$ python3 -q
>>> import numpy as np
>>> import numpy.linalg as la
>>> np.set_printoptions(precision=2, suppress=True, linewidth=120, sign=" ")
>>> rd = lambda a: np.round(a, 2) + 0
>>> J = np.load("test7.npy")
>>> J
array([[-0.11,  4.11,  3.99],
       [-0.02, -1.91, -2.04],
       [ 0.01,  4.06,  3.94],
       [-0.02,  1.96,  1.9 ],
       [ 0.01, -4.05, -4.12]])
>>> proj = J @ la.solve(J.T @ J, J.T)
>>> np.allclose(proj @ proj, proj)
True
>>> print(rd(proj @ J[:, 1]))
[ 4.11 -1.91  4.06  1.96 -4.05]
>>> print(rd((np.eye(5) - proj) @ J))
[[ 0.  0.  0.]
 [ 0.  0.  0.]
 [ 0.  0.  0.]
 [ 0.  0.  0.]
 [ 0.  0.  0.]]
>>> rd(np.diag(proj))
array([ 0.93,  0.52,  0.91,  0.1 ,  0.54])
>>> print(rd(la.eigvalsh(proj)))
[ 0.  0.  1.  1.  1.]
>>> x0 = np.array([-3, 1, 1])
>>> a = np.maximum(J @ x0, 0)
>>> rd(J.T @ a)
array([-0.93, 74.69, 72.49])
>>> rd(np.maximum(J @ (3 * x0), 0))
array([ 25.29,   0.  ,  23.91,  11.76,   0.  ])
>>> a
array([ 8.43,  0.  ,  7.97,  3.92,  0.  ])
>>> print(J * (a > 1e-9)[:, None])
[[-0.11  4.11  3.99]
 [-0.   -0.   -0.  ]
 [ 0.01  4.06  3.94]
 [-0.02  1.96  1.9 ]
 [ 0.   -0.   -0.  ]]
>>> q = J.astype(float).copy()
>>> for j in range(3):
...     q[:, j] -= q[:, :j] @ (q[:, :j].T @ q[:, j])
...     q[:, j] /= la.norm(q[:, j])
... 
>>> rd(q.T @ q)
array([[ 1.,  0.,  0.],
       [ 0.,  1.,  0.],
       [ 0.,  0.,  1.]])
>>> A = np.array([[3.0, 0.0, 2.0, 4.0],
...     [0.0, -1.0, 0.0, 0.0],
...     [2.0, 0.0, 0.0, 2.0],
...     [4.0, 0.0, 2.0, 3.0]])
>>> rng = np.random.default_rng(52)
>>> idx = rng.permutation(4)
>>> idx
array([ 2,  1,  0,  3])
>>> out = A[idx][:, idx]
>>> np.allclose(out, A)
False
>>> rd(np.sort(np.abs(la.eigvals(out))))
array([ 1.,  1.,  1.,  8.])
>>> np.diag(out)
array([ 0., -1.,  3.,  3.])
>>> np.trace(out)
np.float64(5.0)
>>> cov = A.T @ A
>>> (A @ A.T).shape
(4, 4)
>>> cov
array([[ 29.,   0.,  14.,  28.],
       [  0.,   1.,   0.,   0.],
       [ 14.,   0.,   8.,  14.],
       [ 28.,   0.,  14.,  29.]])
>>> np.trace(cov), (A ** 2).sum()
(np.float64(67.0), np.float64(67.0))
>>> np.diag(cov)
array([ 29.,   1.,   8.,  29.])
>>> print(rd(la.svd(A, compute_uv=False) ** 2))
[ 64.   1.   1.   1.]
>>> rd(la.eigvalsh(cov)[::-1])
array([ 64.,   1.,   1.,   1.])
>>> vals, evecs = la.eigh(A)
>>> x0 = np.array([1, 2, 0, 0])
>>> rd(evecs * np.maximum(vals, 0) @ evecs.T)
array([[ 3.56,  0.  ,  1.78,  3.56],
       [ 0.  ,  0.  ,  0.  ,  0.  ],
       [ 1.78,  0.  ,  0.89,  1.78],
       [ 3.56,  0.  ,  1.78,  3.56]])
>>> x0 @ A @ x0 / (x0 @ x0), rd(vals[0]), vals[-1]
(np.float64(-0.2), np.float64(-1.0), np.float64(8.0))
>>> rd(la.eigvalsh(A[1:, 1:]))
array([-1., -1.,  4.])
>>> x0 @ A @ x0
np.float64(-1.0)
>>> vals, evecs = la.eigh(A)
>>> print(np.unique(vals.round(6) + 0, return_counts=True)[1])
[ 3  1]
>>> print(vals.sum(), np.trace(A))
5.0 5.0
>>> print(rd(evecs.T @ evecs))
[[ 1.  0.  0.  0.]
 [ 0.  1.  0.  0.]
 [ 0.  0.  1.  0.]
 [ 0.  0.  0.  1.]]
>>> m1 = np.load("m.npy")
>>> print(rd(m1))
[[ 0.6   0.49 -0.05]
 [ 0.49  0.4  -0.04]
 [-0.05 -0.04  0.  ]]
>>> rd(la.norm(m1, axis=1))
array([ 0.77,  0.63,  0.07])
>>> rd(la.norm(m1, 2))
np.float64(1.0)
>>> la.norm(m1, axis=1).argmax()
np.int64(0)
>>> rd(la.norm(m1[2], 1)), rd(la.norm(m1[2], np.inf))
(np.float64(0.1), np.float64(0.05))
>>> rd(la.norm(m1[2] - m1[1]))
np.float64(0.7)
>>> rd(la.norm(m1, 1)), rd(la.norm(m1, np.inf))
(np.float64(1.14), np.float64(1.14))
>>> print(rd(la.norm(m1, "nuc")))
1.0
>>> arr = np.load("run19.npy")
>>> arr
array([[ 20,   3],
       [  0,  18]])
>>> def softmax(z):
...     e = np.exp(z - z.max(axis=-1, keepdims=True))
...     return e / e.sum(axis=-1, keepdims=True)
... 
>>> print(softmax(m1).sum(axis=1))
[ 1.  1.  1.]
>>> S = m1 @ m1.T / np.sqrt(3)
>>> rd(softmax(S))
array([[ 0.38,  0.36,  0.26],
       [ 0.37,  0.35,  0.27],
       [ 0.33,  0.33,  0.34]])
>>> softmax(S).round(6).argmax(axis=1)
array([ 0,  0,  2])
>>> rd(softmax(S + np.triu(np.full(S.shape, -np.inf), 1)))
array([[ 1.  ,  0.  ,  0.  ],
       [ 0.51,  0.49,  0.  ],
       [ 0.33,  0.33,  0.34]])
>>> out = arr ** -1
Traceback (most recent call last):
  File "<python-input-64>", line 1, in <module>
    out = arr ** -1
          ~~~~^^~~~
ValueError: Integers to negative integer powers are not allowed.
>>> out = la.inv(arr)
>>> rd(la.inv(out))
array([[ 20.,   3.],
       [  0.,  18.]])
>>> rd(out)
array([[ 0.05, -0.01],
       [ 0.  ,  0.06]])
>>> rd(la.slogdet(arr)[0])
np.float64(1.0)
>>> rd(la.det(arr) * out)
array([[18., -3.],
       [ 0., 20.]])
>>> vals, evecs = la.eig(out)
>>> print(rd(np.sort(la.eigvals(out.T))))
[ 0.05  0.06]
>>> rd(np.prod(vals))
np.float64(0.0)
>>> rd(np.sort(la.eigvals(out @ out)))
array([ 0.,  0.])
>>> print(rd(np.sort(la.eigvals(la.inv(out)))))
[ 18.  20.]
>>> x0 = np.array([-5, -6, 7])
>>> rhs = J @ x0
>>> rd(rhs)
array([ 3.82, -2.72,  3.17,  1.64, -4.59])
>>> rd(la.lstsq(J, rhs)[0])
array([-5., -6.,  7.])
>>> print(rd(la.solve(J.T @ J, J.T @ rhs)))
[-5. -6.  7.]
>>> rhs = rhs + 0.05 * rng.normal(size=5)
>>> rd(rhs)
array([ 3.82, -2.72,  3.19,  1.67, -4.58])
>>> b, *_ = la.lstsq(J, rhs)
>>> rd(b)
array([-4.81, -5.9 ,  6.9 ])
>>> rd(la.norm(rhs - J @ b))
np.float64(0.03)
>>> b.round()
array([-5., -6.,  7.])
>>> E = np.load("block5.npy")
>>> print(E)
[[ 2  2  2]
 [ 2  4  4]
 [ 2  4  6]]
>>> vals, evecs = la.eigh(E)
>>> print(rd(evecs @ np.diag(vals) @ evecs.T))
[[ 2.  2.  2.]
 [ 2.  4.  4.]
 [ 2.  4.  6.]]
>>> np.abs(evecs[:, -1]).round(6).argmax()
np.int64(2)
>>> print((vals > 1e-8).sum(), (vals < -1e-8).sum())
3 0
>>> rd(vals)
array([  0.62,   1.29,  10.1 ])
>>> rd(vals.sum()), np.trace(E)
(np.float64(12.0), np.int64(12))
>>> M = np.loadtxt("case10.csv", delimiter=",")
>>> rd(M)
array([[ 0.33,  0.33,  0.33],
       [ 0.  ,  0.67,  0.33],
       [ 0.  ,  0.  ,  1.  ]])
>>> rd(np.poly(M))
array([ 1.  , -2.  ,  1.22, -0.22])
>>> print(rd(la.det(M[::-1])))
-0.22
>>> rd(la.det(M.T))
np.float64(0.22)
>>> rd(la.eigvals(M).sum().real)
np.float64(2.0)
>>> rd(la.eigvals(M))
array([ 0.33,  0.67,  1.  ])
>>> rd(la.det(2 * M)), rd(la.det(M))
(np.float64(1.78), np.float64(0.22))
>>> data = np.loadtxt("out15.csv", delimiter=",")
>>> print(data)
[[ 8.  2.  1. -1.]
 [-4. -1. -2.  0.]
 [ 0.  0.  2. -1.]
 [ 4.  1. -1. -1.]
 [-4. -1. -2.  1.]]
>>> la.matrix_rank(data, rtol=0.1)
np.int64(3)
>>> out = np.array([[-4, -3, 5, 3], [3, 2, 3, 3], [5, 3, 3, 0], [-4, 3, -2, -5]])
>>> out[-1] = out[0]
>>> F = out + 0.05 * np.eye(4)
>>> F
array([[-3.95, -3.  ,  5.  ,  3.  ],
       [ 3.  ,  2.05,  3.  ,  3.  ],
       [ 5.  ,  3.  ,  3.05,  0.  ],
       [-4.  , -3.  ,  5.  ,  3.05]])
>>> idx = rng.permutation(4)
>>> idx
array([ 3,  2,  1,  0])
>>> out = F[idx][:, idx]
>>> np.diag(out)
array([ 3.05,  3.05,  2.05, -3.95])
>>> print(out)
[[ 3.05  5.   -3.   -4.  ]
 [ 0.    3.05  3.    5.  ]
 [ 3.    3.    2.05  3.  ]
 [ 3.    5.   -3.   -3.95]]
>>> rd(np.trace(out))
np.float64(4.2)
>>> rd(la.det(F[::-1]))
np.float64(2.56)
>>> rd(np.poly(F))
array([  1.  ,  -4.2 , -14.39, -50.53,   2.56])
>>> rd(la.det(F.T))
np.float64(2.56)
